$ ipython --no-banner

In [1]: import numpy as np

In [2]: import numpy.linalg as la

In [3]: np.set_printoptions(precision=2, suppress=True, linewidth=140, floatmode="fixed")

In [4]: tidy = lambda a: np.round(a, 2) + 0

In [5]: F = np.array([[0.67, -1.52, 0.02, -0.27, -1.14, 0.61],
   ...:     [1.2, -0.44, -0.15, 0.08, 1.71, 0.86],
   ...:     [-2.09, 2.28, 0.83, -0.23, -0.51, -1.33],
   ...:     [-1.48, 1.7, -1.18, 1.04, -0.17, -1.77],
   ...:     [0.56, -0.26, -1.52, 1.0, 0.75, -0.27],
   ...:     [-0.89, -1.54, 1.44, -1.31, -4.37, 0.1],
   ...:     [-0.21, 0.54, -2.38, 1.69, 0.53, -1.3],
   ...:     [0.16, 0.2, 0.07, 0.0, 0.65, 0.14],
   ...:     [0.59, 2.66, 1.39, -0.39, 5.52, 0.92]])

In [6]: tidy(la.norm(F, "nuc"))
Out[6]: np.float64(18.0)

In [7]: tidy(la.norm(F[0], 1)), tidy(la.norm(F[0], np.inf))
Out[7]: (np.float64(4.23), np.float64(1.52))

In [8]: tidy(la.norm(F[0] - F[1]))
Out[8]: np.float64(3.13)

In [9]: rank = la.matrix_rank(F)

In [10]: rank
Out[10]: np.int64(3)

In [11]: ns = la.svd(F)[2][rank:].T

In [12]: [int(la.matrix_rank(np.delete(F, i, axis=0))) for i in range(9)]
Out[12]: [3, 3, 3, 3, 3, 3, 3, 3, 3]

In [13]: np.allclose(F @ ns, 0)
Out[13]: True

In [14]: tidy(ns @ ns.T)
Out[14]: 
array([[ 0.62,  0.34,  0.10, -0.02, -0.21, -0.26],
       [ 0.34,  0.43, -0.12, -0.01, -0.25,  0.23],
       [ 0.10, -0.12,  0.37,  0.40,  0.02, -0.21],
       [-0.02, -0.01,  0.40,  0.73, -0.07,  0.17],
       [-0.21, -0.25,  0.02, -0.07,  0.16, -0.13],
       [-0.26,  0.23, -0.21,  0.17, -0.13,  0.69]])

In [15]: [int(la.matrix_rank(F[:i])) for i in range(1, len(F) + 1)]
Out[15]: [1, 2, 3, 3, 3, 3, 3, 3, 3]

In [16]: E = np.loadtxt("a.csv", delimiter=",")

In [17]: E
Out[17]: 
array([[  1.00,   1.10,  -0.20,  -0.40,  -0.60,   0.00,   1.00,  -0.30,  -1.00],
       [  8.00,  11.00, -14.00, -14.00, -16.00,  -4.00,   7.00,  -2.00,  -1.00],
       [  1.40,   1.30,   1.10,   0.00,   0.50,  -0.90,   1.40,  -1.40,   0.50],
       [ -0.60,  -1.20,  -0.80,   1.80,  -0.10,  -0.10,   0.50,   0.40,   0.80],
       [  2.30,  -0.60,  -0.20,   0.50,   0.80,  -0.10,  -0.50,  -0.20,   1.00],
       [  0.20,   0.20,  -1.30,  -1.30,   1.50,  -0.70,   1.10,  -0.20,   0.10],
       [ -0.30,   1.70,  -0.30,  -0.30,   0.90,   0.60,  -1.60,  -0.40,  -0.20],
       [  0.80,  -2.50,  -0.90,  -0.40,   0.30,  -0.70,  -1.20,  -0.80,  -0.30],
       [  0.10,  -0.50,  -0.20,  -1.00,   1.70,  -1.50,  -0.10,  -1.60,   0.80],
       [ -0.60,   0.40,  -0.90,   0.60,  -1.60,  -0.50,  -0.20,  -0.80,   0.40],
       [ -0.50,   0.50,  -0.90,   1.20,  -0.10,  -0.80,   0.40,   1.60,  -1.30],
       [ -0.50,   1.40,  -0.70,  -0.90,   0.30,  -0.70,   1.10,  -0.70,   0.30],
       [  0.50,  -1.10,  -0.20,  -0.80,  -0.50,  -0.90,  -1.70,  -1.20,   0.60],
       [  0.10,   0.50,  -1.50,   0.30,   1.70,  -0.20,   0.20,  -0.10,  -0.30],
       [  0.70,   0.30,   1.50,  -0.30,  -0.80,   1.60,  -0.60,   1.00,  -0.90],
       [  0.50,  -1.10,   0.10,  -1.00,  -0.40,   0.40,   0.20,   0.80,   0.00],
       [  0.40,   0.70,  -0.70,   0.80,   1.40,  -0.80,  -0.10,   0.80,  -0.70],
       [  0.10,  -1.50,   0.90,   0.00,  -0.70,  -0.10,   0.30,  -1.70,   0.30],
       [ -0.10,  -1.80,  -0.20,  -0.60,  -0.70,   2.00,   0.30,   0.10,   0.70],
       [  1.00,  -0.30,   0.80,   0.50,  -1.80,   0.50,   1.50,  -1.20,   1.00],
       [  1.20,  -0.10,   0.30,  -0.70,   0.20,   0.40,   0.80,   0.50,   1.20],
       [  0.40,   0.10,   2.00,  -0.30,  -0.30,   0.40,  -0.20,  -0.80,   0.10],
       [  1.50,   0.90,  -0.90,   1.10,   0.00,  -1.50,  -1.20,  -1.80,  -0.60],
       [  0.70,   1.40,  -0.30,  -1.00,  -0.20,   0.70,  -1.50,  -2.90,  -0.70],
       [  0.70,   3.10,  -1.30,   0.80,   0.00,   0.10,   0.20,   0.00,  -0.40]])

In [18]: # row 1 dominates

In [19]: w1 = np.array([[0, 3, 3, 2],
    ...:     [0, 0, 0, 1],
    ...:     [0, 2, 2, 3],
    ...:     [3, 0, 3, 0],
    ...:     [0, 2, 3, 3],
    ...:     [3, 1, 3, 2],
    ...:     [3, 3, 3, 0],
    ...:     [1, 1, 1, 1],
    ...:     [3, 1, 1, 1]])

In [20]: c = np.array([-2, 5, 3, -2])

In [21]: act = np.maximum(E @ w1 + c, 0)

In [22]: la.matrix_rank(act)
Out[22]: np.int64(4)

In [23]: (act > 0).astype(int)
Out[23]: 
array([[0, 1, 1, 0],
       [0, 0, 0, 0],
       [0, 1, 1, 1],
       [1, 1, 1, 0],
       [1, 1, 1, 1],
       [0, 1, 1, 0],
       [0, 1, 0, 1],
       [0, 1, 0, 0],
       [0, 1, 0, 0],
       [0, 0, 0, 0],
       [0, 1, 1, 0],
       [0, 1, 0, 0],
       [0, 0, 0, 0],
       [0, 1, 1, 0],
       [0, 1, 1, 1],
       [0, 1, 1, 0],
       [0, 1, 1, 1],
       [0, 1, 1, 0],
       [1, 1, 1, 0],
       [1, 1, 1, 0],
       [1, 1, 1, 1],
       [0, 1, 1, 1],
       [0, 1, 0, 0],
       [0, 0, 0, 0],
       [1, 1, 1, 0]])

In [24]: (act > 0).mean(axis=0)
Out[24]: array([0.24, 0.84, 0.64, 0.28])

In [25]: W2 = np.array([[-5, 7, 2], [6, -5, -3], [1, -5, -9], [-4, -5, 5]])

In [26]: (act @ W2).round(6).argmax(axis=1)
Out[26]: array([0, 0, 0, 1, 0, 0, 2, 0, 0, 0, 0, 0, 0, 0, 0, 0, 0, 0, 0, 0, 0, 0, 0, 0, 0])

In [27]: Xc = E - E.mean(axis=0)

In [28]: vecs = la.svd(Xc)[2][:1]

In [29]: Y = Xc - Xc @ vecs.T @ vecs

In [30]: tidy(np.diag(vecs.T @ vecs))
Out[30]: array([0.06, 0.14, 0.21, 0.22, 0.29, 0.02, 0.06, 0.00, 0.00])

In [31]: la.norm(Y, axis=1).round(6).argmax()
Out[31]: np.int64(23)

In [32]: tidy(la.norm(F, 2) / la.norm(F))
Out[32]: np.float64(0.76)

In [33]: np.argsort(-la.norm(F, axis=0).round(6), kind="stable")[:3]
Out[33]: array([4, 1, 2])

In [34]: la.cond(F) > 100
Out[34]: np.True_

In [35]: la.matrix_rank(F, rtol=0.1)
Out[35]: np.int64(3)

In [36]: Y = np.c_[E[:, :1] @ np.array([[3]]), np.array([5, -3, 3, 2, -5, 2, -5, -5, -5, -5, -4, 5, 5, 5, -2, -1, -5, 2, 3, -4, 0, -5, 1, -3, 0])]

In [37]: tidy(Y)
Out[37]: 
array([[ 3.00,  5.00],
       [24.00, -3.00],
       [ 4.20,  3.00],
       [-1.80,  2.00],
       [ 6.90, -5.00],
       [ 0.60,  2.00],
       [-0.90, -5.00],
       [ 2.40, -5.00],
       [ 0.30, -5.00],
       [-1.80, -5.00],
       [-1.50, -4.00],
       [-1.50,  5.00],
       [ 1.50,  5.00],
       [ 0.30,  5.00],
       [ 2.10, -2.00],
       [ 1.50, -1.00],
       [ 1.20, -5.00],
       [ 0.30,  2.00],
       [-0.30,  3.00],
       [ 3.00, -4.00],
       [ 3.60,  0.00],
       [ 1.20, -5.00],
       [ 4.50,  1.00],
       [ 2.10, -3.00],
       [ 2.10,  0.00]])

In [38]: tidy(la.norm(Y - E @ la.lstsq(E, Y)[0], axis=0))
Out[38]: array([ 0.00, 17.25])

In [39]: tidy(la.lstsq(E, Y[:, 0])[0])
Out[39]: array([3.00, 0.00, 0.00, 0.00, 0.00, 0.00, 0.00, 0.00, 0.00])

In [40]: la.matrix_rank(np.c_[E, Y])
Out[40]: np.int64(10)

In [41]: lab = E[:, 4] > np.median(E[:, 4])

In [42]: f = E[lab].mean(axis=0) - E[~lab].mean(axis=0)

In [43]: ((E - E.mean(axis=0)) @ f > 0).astype(int)
Out[43]: array([0, 0, 1, 1, 1, 1, 1, 1, 1, 0, 1, 1, 1, 1, 1, 1, 1, 1, 0, 0, 1, 1, 1, 1, 1])

In [44]: np.argsort(-np.abs(f).round(6), kind="stable")
Out[44]: array([4, 3, 6, 5, 2, 0, 8, 1, 7])

In [45]: lab.astype(int)
Out[45]: array([0, 0, 1, 0, 1, 1, 1, 1, 1, 0, 0, 1, 0, 1, 0, 0, 1, 0, 0, 0, 1, 0, 1, 0, 1])

In [46]: (((E - E.mean(axis=0)) @ f > 0) == lab).mean()
Out[46]: np.float64(0.68)

In [47]: tidy(f)
Out[47]: array([-0.20, -0.09,  0.39,  1.01,  2.61, -0.44, -0.53,  0.05,  0.19])

In [48]: M = np.loadtxt("data.csv", delimiter=",")

In [49]: tidy(M)
Out[49]: 
array([[ 0.94,  0.06,  0.19, -0.06, -0.06, -0.19, -0.19],
       [ 0.06,  0.94, -0.19,  0.06,  0.06,  0.19,  0.19],
       [ 0.19, -0.19,  0.42,  0.19,  0.19,  0.58,  0.58],
       [-0.06,  0.06,  0.19,  0.94, -0.06, -0.19, -0.19],
       [-0.06,  0.06,  0.19, -0.06,  0.94, -0.19, -0.19],
       [-0.19,  0.19,  0.58, -0.19, -0.19,  0.42, -0.58],
       [-0.19,  0.19,  0.58, -0.19, -0.19, -0.58,  0.42]])

In [50]: vals, vecs = la.eigh(M)

In [51]: tidy(vals)
Out[51]: array([-1.00,  1.00,  1.00,  1.00,  1.00,  1.00,  1.00])

In [52]: tidy(la.eigvalsh(M + 4 * np.eye(7)))
Out[52]: array([3.00, 5.00, 5.00, 5.00, 5.00, 5.00, 5.00])

In [53]: (vals > 1e-8).sum(), (vals < -1e-8).sum()
Out[53]: (np.int64(6), np.int64(1))

In [54]: tidy(la.eigvalsh(M @ M))
Out[54]: array([1.00, 1.00, 1.00, 1.00, 1.00, 1.00, 1.00])

In [55]: tidy(vecs.T @ vecs)
Out[55]: 
array([[1.00, 0.00, 0.00, 0.00, 0.00, 0.00, 0.00],
       [0.00, 1.00, 0.00, 0.00, 0.00, 0.00, 0.00],
       [0.00, 0.00, 1.00, 0.00, 0.00, 0.00, 0.00],
       [0.00, 0.00, 0.00, 1.00, 0.00, 0.00, 0.00],
       [0.00, 0.00, 0.00, 0.00, 1.00, 0.00, 0.00],
       [0.00, 0.00, 0.00, 0.00, 0.00, 1.00, 0.00],
       [0.00, 0.00, 0.00, 0.00, 0.00, 0.00, 1.00]])

In [56]: rng = np.random.default_rng(163)

In [57]: lab = rng.permutation(7)

In [58]: Y = M[:, lab] * rng.choice([-1, 1], 7)

In [59]: tidy(Y)
Out[59]: 
array([[-0.06, -0.19,  0.06,  0.19, -0.19, -0.94, -0.06],
       [ 0.06,  0.19, -0.06, -0.19,  0.19, -0.06, -0.94],
       [ 0.19, -0.42, -0.19, -0.58,  0.58, -0.19,  0.19],
       [ 0.94, -0.19,  0.06,  0.19, -0.19,  0.06, -0.06],
       [-0.06, -0.19, -0.94,  0.19, -0.19,  0.06, -0.06],
       [-0.19, -0.58,  0.19, -0.42, -0.58,  0.19, -0.19],
       [-0.19, -0.58,  0.19,  0.58,  0.42,  0.19, -0.19]])

In [60]: left, _, VT = la.svd(M.T @ Y)

In [61]: tidy(left @ VT)
Out[61]: 
array([[ 0.00,  0.00,  0.00,  0.00,  0.00, -1.00,  0.00],
       [ 0.00,  0.00,  0.00,  0.00,  0.00,  0.00, -1.00],
       [ 0.00, -1.00,  0.00,  0.00,  0.00,  0.00,  0.00],
       [ 1.00,  0.00,  0.00,  0.00,  0.00,  0.00,  0.00],
       [ 0.00,  0.00, -1.00,  0.00,  0.00,  0.00,  0.00],
       [ 0.00,  0.00,  0.00, -1.00,  0.00,  0.00,  0.00],
       [ 0.00,  0.00,  0.00,  0.00,  1.00,  0.00,  0.00]])

In [62]: lab
Out[62]: array([3, 2, 4, 5, 6, 0, 1])

In [63]: t3 = np.stack([E, 2 * E, E[::-1]])

In [64]: la.matrix_rank(t3)
Out[64]: array([9, 9, 9])

In [65]: lab = rng.permutation(7)

In [66]: lab
Out[66]: array([3, 2, 4, 5, 6, 0, 1])

In [67]: Y = M[lab][:, lab]

In [68]: np.trace(Y)
Out[68]: np.float64(5.0)

In [69]: np.allclose(Y, M)
Out[69]: False

In [70]: tidy(np.sort(np.abs(la.eigvals(Y))))
Out[70]: array([1.00, 1.00, 1.00, 1.00, 1.00, 1.00, 1.00])

In [71]: tidy(np.diag(Y))
Out[71]: array([0.94, 0.42, 0.94, 0.42, 0.42, 0.94, 0.94])
